>>> import numpy as np
>>> np.set_printoptions(suppress=True, linewidth=120)
>>> rd = lambda a: np.round(a, 3) + 0
>>> m1 = np.loadtxt("mat.csv", delimiter=",")
>>> m1
array([[ 2.012, -1.002,  2.033, -1.022,  2.007,  0.004,  1.992, -1.991, -1.012],
       [ 1.993, -0.988,  1.992, -1.036,  1.989, -0.02 ,  2.001, -1.991, -1.015],
       [ 2.003, -1.028,  1.987, -0.973,  2.002,  0.014,  2.015, -2.014, -0.999],
       [ 1.941, -1.   ,  2.008, -0.99 ,  2.   , -0.022,  2.02 , -2.   , -0.998],
       [ 1.976, -0.998,  1.997, -1.017,  2.056, -0.027,  1.98 , -1.987, -1.038],
       [ 2.029, -0.983,  2.024, -1.04 ,  2.023,  0.012,  1.953, -2.029, -0.988],
       [ 1.988, -0.993,  2.018, -1.023,  1.979, -0.004,  1.99 , -2.005, -0.998],
       [ 2.034, -1.013,  1.992, -1.011,  1.982, -0.006,  1.997, -1.974, -1.017],
       [ 1.994, -0.936,  2.031, -0.999,  1.974, -0.018,  2.022, -2.015, -1.012],
       [ 2.015, -1.004,  2.029, -0.983,  1.995,  0.016,  1.983, -1.983, -1.011],
       [ 1.003, -2.003,  1.987, -1.011,  2.003, -1.01 ,  0.983, -1.98 , -1.983],
       [ 0.99 , -1.978,  1.997, -1.007,  2.019, -1.001,  1.002, -1.997, -2.035],
       [ 0.995, -2.013,  1.979, -1.028,  2.   , -0.994,  1.02 , -2.009, -2.004],
       [ 1.014, -1.987,  2.02 , -1.003,  1.991, -1.004,  1.012, -2.027, -2.003],
       [ 1.007, -2.028,  2.015, -0.977,  1.998, -1.029,  1.002, -1.979, -2.008],
       [ 1.004, -2.021,  1.961, -1.021,  2.005, -1.025,  1.03 , -1.994, -2.   ],
       [ 1.005, -1.973,  2.001, -0.966,  1.983, -1.011,  1.037, -2.004, -2.027],
       [ 0.968, -1.986,  1.986, -1.004,  1.988, -1.015,  0.998, -2.018, -2.003],
       [ 0.985, -1.989,  2.014, -0.966,  2.018, -1.002,  0.981, -2.033, -2.033],
       [ 1.025, -1.996,  1.99 , -1.001,  2.012, -0.986,  0.982, -2.007, -2.018],
       [-0.02 , -1.987, -2.033, -1.011,  2.009,  0.989, -1.016, -1.022, -0.003],
       [-0.041, -1.979, -2.005, -0.96 ,  1.985,  0.971, -1.021, -0.997, -0.023],
       [ 0.012, -2.004, -2.008, -1.047,  1.971,  0.997, -1.006, -0.993,  0.003],
       [-0.017, -2.002, -2.002, -0.956,  1.988,  1.04 , -0.981, -0.968, -0.009],
       [-0.007, -1.974, -2.002, -1.017,  1.972,  1.032, -1.01 , -0.999, -0.018],
       [-0.018, -1.992, -2.002, -0.972,  2.   ,  0.978, -0.994, -0.992,  0.029],
       [-0.02 , -2.011, -2.016, -1.006,  1.989,  1.003, -0.988, -1.004, -0.004],
       [ 0.015, -1.968, -1.986, -0.999,  1.986,  0.961, -1.002, -0.999,  0.   ],
       [ 0.002, -1.983, -2.011, -0.977,  2.   ,  1.052, -1.   , -0.987,  0.007],
       [-0.082, -1.999, -2.013, -0.968,  2.018,  0.972, -0.969, -1.002, -0.002]])
>>> x = np.array([3, 0, 0, 1, 2, 2, 2, 0, 2])
>>> rhs = m1 @ x
>>> rd(np.linalg.solve(m1.T @ m1, m1.T @ rhs))
array([3., 0., 0., 1., 2., 2., 2., 0., 2.])
>>> rng = np.random.default_rng(53883)
>>> rhs = rhs + 0.05 * rng.normal(size=30)
>>> rd(rhs)
array([11.003, 10.88 , 11.145, 10.809, 10.801, 10.981, 10.837, 10.925, 10.958, 11.086,  1.941,  2.014,  2.002,  2.11 ,
        2.013,  1.938,  2.009,  1.919,  1.941,  2.07 ,  3.018,  2.72 ,  3.028,  3.023,  2.877,  3.048,  2.908,  3.029,
        3.182,  2.824])
>>> b, *_ = np.linalg.lstsq(m1, rhs)
>>> rd(m1.T @ (rhs - m1 @ b))
array([0., 0., 0., 0., 0., 0., 0., 0., 0.])
>>> rd(np.linalg.norm(rhs - m1 @ b))
np.float64(0.271)
